$ python -q
>>> import numpy as np
>>> from numpy import linalg as LA
>>> np.set_printoptions(suppress=True, linewidth=200)
>>> K = np.load("out14.npy")
>>> print(K.round(1) + 0)
[[-1.1 -0.9 -0.1 -0.4  0.1 -0.1  1.4  0.2]
 [ 0.4 -0.9 -0.7 -0.6 -1.   1.  -0.4  0.3]
 [ 0.5  1.  -0.3  0.1  0.4  0.9  0.9  1. ]
 [-1.4  0.6  0.  -0.2 -0.3  0.2 -0.8  0.9]
 [ 0.4 -0.3  1.5  0.2 -0.9 -0.2  0.3  0.8]
 [ 0.5 -0.6 -0.4 -0.3  0.9 -0.9 -0.5  1.2]
 [-0.2 -0.7 -0.2  1.7  0.2  0.5 -0.2  0.3]
 [-0.1 -0.4  1.  -0.5  1.1  1.  -0.4 -0.2]]
>>> M2 = np.array([[3, -1, -5],
...     [0, 2, 3],
...     [2, 3, 3],
...     [-4, -1, -2],
...     [5, -1, -1],
...     [0, -5, 0],
...     [2, 3, 1],
...     [-4, 4, 4]])
>>> print(LA.matrix_rank(K @ M2))
3
>>> print(LA.matrix_rank(np.vstack([K, M2.T])))
8
>>> print(np.round(np.einsum("ij,ij->i", K, K), 1))
[4. 4. 4. 4. 4. 4. 4. 4.]
>>> print(np.vstack([K, M2.T]).shape)
(11, 8)
>>> M2 = np.array([[0.4], [-0.7], [-1.8], [-0.1], [1.2], [-0.2]])
>>> cent = np.array([[-0.5, -0.9, 1.2, 0.5, 0.2, 0.6, 0.7]])
>>> m1 = M2 @ cent
>>> print(m1.round(1) + 0)
[[-0.2 -0.4  0.5  0.2  0.1  0.2  0.3]
 [ 0.4  0.6 -0.8 -0.4 -0.1 -0.4 -0.5]
 [ 0.9  1.6 -2.2 -0.9 -0.4 -1.1 -1.3]
 [ 0.   0.1 -0.1  0.   0.  -0.1 -0.1]
 [-0.6 -1.1  1.4  0.6  0.2  0.7  0.8]
 [ 0.1  0.2 -0.2 -0.1  0.  -0.1 -0.1]]
>>> left, sig, vt = LA.svd(m1)
>>> evecs = vt[:(sig > 1e-8).sum()]
>>> rng = np.random.default_rng(49579)
>>> vec = m1[5] + 5 * m1[0] + rng.integers(2) * np.eye(7)[5]
>>> print(vec.round(1))
[-0.9 -1.6  2.2  0.9  0.4  1.1  1.3]
>>> print(np.round(evecs.T @ evecs, 1) + 0)
[[ 0.1  0.1 -0.2 -0.1  0.  -0.1 -0.1]
 [ 0.1  0.2 -0.3 -0.1  0.  -0.1 -0.2]
 [-0.2 -0.3  0.4  0.2  0.1  0.2  0.2]
 [-0.1 -0.1  0.2  0.1  0.   0.1  0.1]
 [ 0.   0.   0.1  0.   0.   0.   0. ]
 [-0.1 -0.1  0.2  0.1  0.   0.1  0.1]
 [-0.1 -0.2  0.2  0.1  0.   0.1  0.1]]
>>> print(LA.matrix_rank(np.vstack([m1, vec])))
1
>>> E = np.load("arr.npy")
>>> print(E)
[[2. 1. 0. 0. 0.]
 [0. 2. 1. 0. 0.]
 [0. 0. 2. 1. 0.]
 [0. 0. 0. 2. 1.]
 [0. 0. 0. 0. 2.]]
>>> print(np.round(np.sort(LA.eigvals(E)), 1))
[2. 2. 2. 2. 2.]
>>> print(LA.matrix_rank(E - E[0, 0] * np.eye(5)))
4
>>> print(E @ E)
[[4. 4. 1. 0. 0.]
 [0. 4. 4. 1. 0.]
 [0. 0. 4. 4. 1.]
 [0. 0. 0. 4. 4.]
 [0. 0. 0. 0. 4.]]
>>> cent = np.array([[2, 8, 1, 5], [5, 4, 3, 5], [1, 2, 8, 9], [8, 1, 3, 2]])
>>> data = (rng.random((28, 4)) < 0.25) @ cent
>>> print(data)
[[ 0  0  0  0]
 [ 0  0  0  0]
 [ 0  0  0  0]
 [ 5  4  3  5]
 [ 7 12  4 10]
 [ 8  1  3  2]
 [ 0  0  0  0]
 [ 1  2  8  9]
 [ 1  2  8  9]
 [ 5  4  3  5]
 [ 9  3 11 11]
 [ 1  2  8  9]
 [ 0  0  0  0]
 [ 2  8  1  5]
 [13  5  6  7]
 [11 11 12 16]
 [ 0  0  0  0]
 [ 0  0  0  0]
 [ 9  3 11 11]
 [ 8  1  3  2]
 [ 8  1  3  2]
 [ 5  4  3  5]
 [ 5  4  3  5]
 [ 1  2  8  9]
 [11 11 12 16]
 [ 2  8  1  5]
 [ 0  0  0  0]
 [ 0  0  0  0]]
>>> left, sig, vt = LA.svd(data)
>>> print(np.argmax(sig[:-1] / (sig[1:] + 1e-6)) + 1)
3
>>> M2 = left[:, :3] @ np.diag(sig[:3]) @ vt[:3]
>>> print(np.round(LA.norm(data - M2) / LA.norm(data), 1))
0.0
>>> print(LA.matrix_rank(M2))
3
